$ ipython --no-banner

In [1]: import numpy as np

In [2]: np.set_printoptions(suppress=True, linewidth=100)

In [3]: def tidy(a):
   ...:     return np.round(a, 1) + 0
   ...: 

In [4]: rng = np.random.default_rng(7491)

In [5]: z = rng.integers(0, 3, 3)

In [6]: A = np.array([[3, 2, 4], [2, 3, 0], [-2, 3, 4]]) * (z[:, None] == z)

In [7]: print(A)
[[3 0 0]
 [0 3 0]
 [0 3 4]]

In [8]: W = np.array([[1, -1, 1, 0], [-1, 0, 1, 1], [-1, 1, 0, 0]])

In [9]: beta = np.array([0, 3, 2, 4])

In [10]: H = np.maximum(A @ W + beta, 0)

In [11]: print(np.linalg.matrix_rank(H))
3

In [12]: print((H > 0).astype(int))
[[1 0 1 1]
 [0 1 1 1]
 [0 1 1 1]]

In [13]: print(tidy((H > 0).mean(axis=0)))
[0.3 0.7 1.  1. ]

In [14]: print(H)
[[3 0 5 4]
 [0 3 5 7]
 [0 7 5 7]]

In [15]: C = np.array([[1, 3, 1], [2, 2, 2], [0, 3, 3], [0, 2, 2]])

In [16]: print(W @ C)
[[-1  4  2]
 [-1  2  4]
 [ 1 -1  1]]

In [17]: data = np.array([[-2.0, 3.0, 0.0], [3.0, 5.0, 3.0], [0.0, 3.0, 3.0]])

In [18]: # equal to its transpose

In [19]: f, r1 = data[2], data[0]

In [20]: print(f @ f)
18.0

In [21]: p = (f @ r1) / (f @ f) * f

In [22]: print(p)
[0.  1.5 1.5]

In [23]: print(np.outer(f, r1))
[[-0.  0.  0.]
 [-6.  9.  0.]
 [-6.  9.  0.]]

In [24]: t3 = np.stack([data, -2 * data, data[::-1]])

In [25]: print(tidy(np.linalg.det(t3)))
[-39. 312.  39.]

In [26]: print(tidy(np.linalg.norm(t3, axis=(1, 2))))
[ 8.6 17.2  8.6]

In [27]: print(np.einsum("bij,cij->bc", t3, t3))
[[  74. -148.   61.]
 [-148.  296. -122.]
 [  61. -122.   74.]]

In [28]: print(np.linalg.matrix_rank(t3))
[3 3 3]

In [29]: z = rng.permutation(3)

In [30]: print(z)
[0 2 1]

In [31]: out = data[z][:, z]

In [32]: print(tidy(np.linalg.det(out)), tidy(np.linalg.det(data[z])))
-39.0 39.0

In [33]: x0 = np.array([-2, 1, 5])

In [34]: rhs = data @ x0

In [35]: beta, lr = np.zeros(3), 1 / np.linalg.norm(data, 2) ** 2

In [36]: for i in range(50):
    ...:     beta -= lr * data.T @ (data @ beta - rhs)
    ...:     if i % 10 == 0: print(i, round(np.linalg.norm(data @ beta - rhs), 1))
    ...: 
0 7.4
10 4.5
20 3.0
30 2.1
40 1.4

In [37]: print(tidy(beta))
[-1.8  1.3  4.4]

In [38]: out = np.array([[4, 2], [5, -2]])

In [39]: mat = np.kron(np.eye(2, dtype=int), out)

In [40]: print(mat)
[[ 4  2  0  0]
 [ 5 -2  0  0]
 [ 0  0  4  2]
 [ 0  0  5 -2]]

In [41]: print(np.flatnonzero(np.linalg.matrix_power((mat != 0) + (mat.T != 0) + np.eye(4), 4)[2]))
[2 3]

In [42]: print(tidy(np.sort(np.linalg.eigvals(mat).real)))
[-3.4 -3.4  5.4  5.4]

In [43]: P = np.triu(np.array([[3, 3, 0, 2], [3, 3, 3, 3], [0, 0, 2, 3], [2, 3, 1, 1]]), 1) + np.eye(4)

In [44]: out = P @ mat @ np.linalg.inv(P)

In [45]: print(out)
[[  19.  -61.  193. -438.]
 [   5.  -17.   78. -193.]
 [   0.    0.   19.  -61.]
 [   0.    0.    5.  -17.]]

In [46]: print(np.linalg.matrix_rank(out))
4

In [47]: print(tidy(np.poly(out)))
[  1.  -4. -32.  72. 324.]

In [48]: print(P @ mat - mat @ P)
[[ 15. -18.   4. -18.]
 [  0. -15.  33.  -4.]
 [  0.   0.  15. -18.]
 [  0.   0.   0. -15.]]

In [49]: print(tidy(np.linalg.det(out)))
324.0

In [50]: print(tidy(np.poly(out)))
[  1.  -4. -32.  72. 324.]

In [51]: print(tidy(np.linalg.det(out.T)))
324.0

In [52]: print(np.einsum("ij,ji->", out, out))
80.0

In [53]: m1 = np.load("arr.npy")

In [54]: print(tidy(m1))
[[-61.5 -24.9 -42. ]
 [-15.3  -5.5  -7.9]
 [-14.7  -5.2  -7.5]
 [-13.1  -4.6  -6.5]
 [ -2.3  -0.7  -0.7]
 [ -1.5  -0.4  -0.4]
 [ -1.3  -0.4  -0.4]
 [ -0.8  -0.2  -0.3]
 [ -0.2  -0.1  -0.1]
 [  0.7   0.5   1.1]
 [  0.8   0.5   1.2]
 [  0.9   0.6   1.3]
 [  7.6   4.9  11.4]
 [ 10.5   6.7  15.3]
 [ 23.3  14.3  32.1]
 [ 53.8  31.8  70. ]]

In [55]: Uu, sv, Vh = np.linalg.svd(m1, full_matrices=False)

In [56]: print(np.abs(Uu[:, 0]).round(6).argmax())
15

In [57]: print(tidy(np.sqrt((sv ** 2).sum())), tidy(np.linalg.norm(m1)))
135.0 135.0

In [58]: print(np.allclose(Uu * sv @ Vh, m1))
True

In [59]: print(tidy(Vh @ Vh.T))
[[1. 0. 0.]
 [0. 1. 0.]
 [0. 0. 1.]]

In [60]: print(tidy(Uu.T @ Uu))
[[1. 0. 0.]
 [0. 1. 0.]
 [0. 0. 1.]]

In [61]: print(tidy(sv / sv[0]))
[1.  0.2 0. ]

In [62]: print(tidy(sv))
[133.3  21.4   0. ]

In [63]: Ac = m1 - m1.mean(axis=1)
Traceback (most recent call last):
  Cell In[63], line 1
    Ac = m1 - m1.mean(axis=1)
ValueError: operands could not be broadcast together with shapes (16,3) (16,) 


In [64]: Ac = m1 - m1.mean(axis=0)

In [65]: Uu, sv, Vh = np.linalg.svd(Ac, full_matrices=False)

In [66]: print(tidy(Vh[0] * np.sign(Vh[0, np.abs(Vh[0]).argmax()])))
[0.7 0.3 0.7]

In [67]: print(tidy(Ac.mean(axis=0)))
[0. 0. 0.]

In [68]: print((np.sign(Uu[:, 0]) == np.sign(Uu[0, 0])).astype(int))
[1 1 1 1 1 1 1 1 1 1 1 1 0 0 0 0]

In [69]: print(tidy(sv ** 2 / (sv ** 2).sum()))
[1. 0. 0.]

In [70]: print(np.linalg.matrix_rank(Ac))
2

In [71]: print([round(float(x), 1) for x in np.linalg.svd(m1, compute_uv=False)[:3]])
[133.3, 21.4, 0.0]

In [72]: out = np.array([[2, -1, 0], [-4, -1, -1], [3, 4, 4]])

In [73]: out[-1] = out[0]

In [74]: E = out + 0.1 * np.eye(3)

In [75]: print(E)
[[ 2.1 -1.   0. ]
 [-4.  -0.9 -1. ]
 [ 2.  -1.   0.1]]

In [76]: vals, evecs = np.linalg.eig(E)

In [77]: print(tidy(np.sort(np.linalg.eigvals(E @ E))))
[ 0.   4.4 10.8]

In [78]: print(tidy(vals))
[ 3.3  0.1 -2.1]

In [79]: print(tidy(np.sort(np.linalg.eigvals(np.linalg.inv(E)))))
[-0.5  0.3 10. ]

In [80]: x0 = np.array([2, 3, -2])

In [81]: rhs = E @ x0

In [82]: beta, lr = np.zeros(3), 1 / np.linalg.norm(E, 2) ** 2

In [83]: for i in range(25):
    ...:     beta -= lr * E.T @ (E @ beta - rhs)
    ...:     if i % 5 == 0: print(i, round(np.linalg.norm(E @ beta - rhs), 1))
    ...: 
0 3.4
5 1.8
10 0.9
15 0.5
20 0.3

In [84]: print(tidy(beta))
[1.5 2.  0.9]

In [85]: print(tidy(np.linalg.cond(E)))
64.0

In [86]: W = np.array([[0, 2], [1, 2], [-1, 2]])

In [87]: beta = np.array([3, 1])

In [88]: H = np.maximum(E @ W + beta, 0)

In [89]: print(H)
[[2.  3.2]
 [3.1 0. ]
 [1.9 3.2]]

In [90]: C = np.array([[0, 3, -1], [0, -1, -1]])

In [91]: print((H @ C).round(6).argmax(axis=1))
[1 1 1]

In [92]: print([round(float(x), 1) for x in np.linalg.svd(E, compute_uv=False)[:3]])
[5.0, 1.8, 0.1]

In [93]: print(round(np.log10(np.linalg.cond(E))))
2

In [94]: print(np.argsort(-np.linalg.norm(E, axis=0).round(6), kind="stable")[:3])
[0 1 2]

In [95]: print(tidy(np.linalg.norm(E, 2) / np.linalg.norm(E)))
0.9

In [96]: print(np.linalg.cond(E) > 100)
False

In [97]: print(np.linalg.matrix_rank(E, rtol=0.1))
2

In [98]: print(tidy(np.abs(np.linalg.svd(E)[2][-1])))
[0.2 0.3 0.9]

In [99]: print(np.allclose(E @ E.T, E.T @ E))
False

In [100]: print(tidy(np.linalg.det(E)))
-0.7

In [101]: print(np.allclose(E, E.T))
False

In [102]: print((E + E.T) / 2)
[[ 2.1 -2.5  1. ]
 [-2.5 -0.9 -1. ]
 [ 1.  -1.   0.1]]

In [103]: print(tidy(np.abs(np.linalg.eigvals(E)).max()))
3.3

In [104]: E.inv()
Traceback (most recent call last):
  Cell In[104], line 1
    E.inv()
AttributeError: 'numpy.ndarray' object has no attribute 'inv'


In [105]: print(tidy(np.trace(E)))
1.3

In [106]: X = np.loadtxt("a.csv", delimiter=",")

In [107]: print(tidy(X))
[[ 0.3  0.7  0.7]
 [ 0.7  0.3 -0.7]
 [ 0.7 -0.7  0.3]]

In [108]: # symmetric

In [109]: out = X / np.sqrt((X ** 2).mean(axis=1, keepdims=True))

In [110]: print(np.linalg.matrix_rank(out) == np.linalg.matrix_rank(X))
True

In [111]: print(tidy(np.linalg.norm(out, axis=1)))
[1.7 1.7 1.7]

In [112]: arr = np.array([[0.2, -2.2, -1.1],
     ...:     [0.3, 5.4, 1.2],
     ...:     [0.2, -1.1, 4.0],
     ...:     [-3.3, -0.6, 0.1],
     ...:     [-0.4, -3.3, 3.6],
     ...:     [-0.2, 0.0, -0.6],
     ...:     [-2.8, 3.9, -1.3],
     ...:     [0.5, 1.2, -0.7],
     ...:     [-0.2, -3.9, -1.3],
     ...:     [-0.5, -0.7, -2.5]])

In [113]: P = arr @ np.linalg.solve(arr.T @ arr, arr.T)

In [114]: print(tidy(np.linalg.eigvalsh(P)))
[0. 0. 0. 0. 0. 0. 0. 1. 1. 1.]

In [115]: print(np.trace(P))
3.0

In [116]: print(tidy(P @ arr[:, 2]))
[-1.1  1.2  4.   0.1  3.6 -0.6 -1.3 -0.7 -1.3 -2.5]

In [117]: print(tidy(np.diag(P)))
[0.1 0.4 0.4 0.6 0.4 0.  0.5 0.  0.3 0.2]

In [118]: print(tidy(P))
[[ 0.1 -0.2 -0.1  0.   0.   0.  -0.1  0.   0.2  0.1]
 [-0.2  0.4  0.1 -0.1 -0.1  0.   0.2  0.1 -0.3 -0.2]
 [-0.1  0.1  0.4  0.1  0.4 -0.1 -0.1 -0.1 -0.1 -0.2]
 [ 0.  -0.1  0.1  0.6  0.2  0.   0.4 -0.1  0.1  0.1]
 [ 0.  -0.1  0.4  0.2  0.4  0.  -0.1 -0.1  0.  -0.2]
 [ 0.   0.  -0.1  0.   0.   0.   0.   0.   0.   0. ]
 [-0.1  0.2 -0.1  0.4 -0.1  0.   0.5  0.  -0.1  0.1]
 [ 0.   0.1 -0.1 -0.1 -0.1  0.   0.   0.   0.   0. ]
 [ 0.2 -0.3 -0.1  0.1  0.   0.  -0.1  0.   0.3  0.1]
 [ 0.1 -0.2 -0.2  0.1 -0.2  0.   0.1  0.   0.1  0.2]]

In [119]: print(np.linalg.matrix_rank(np.eye(10) - P))
7
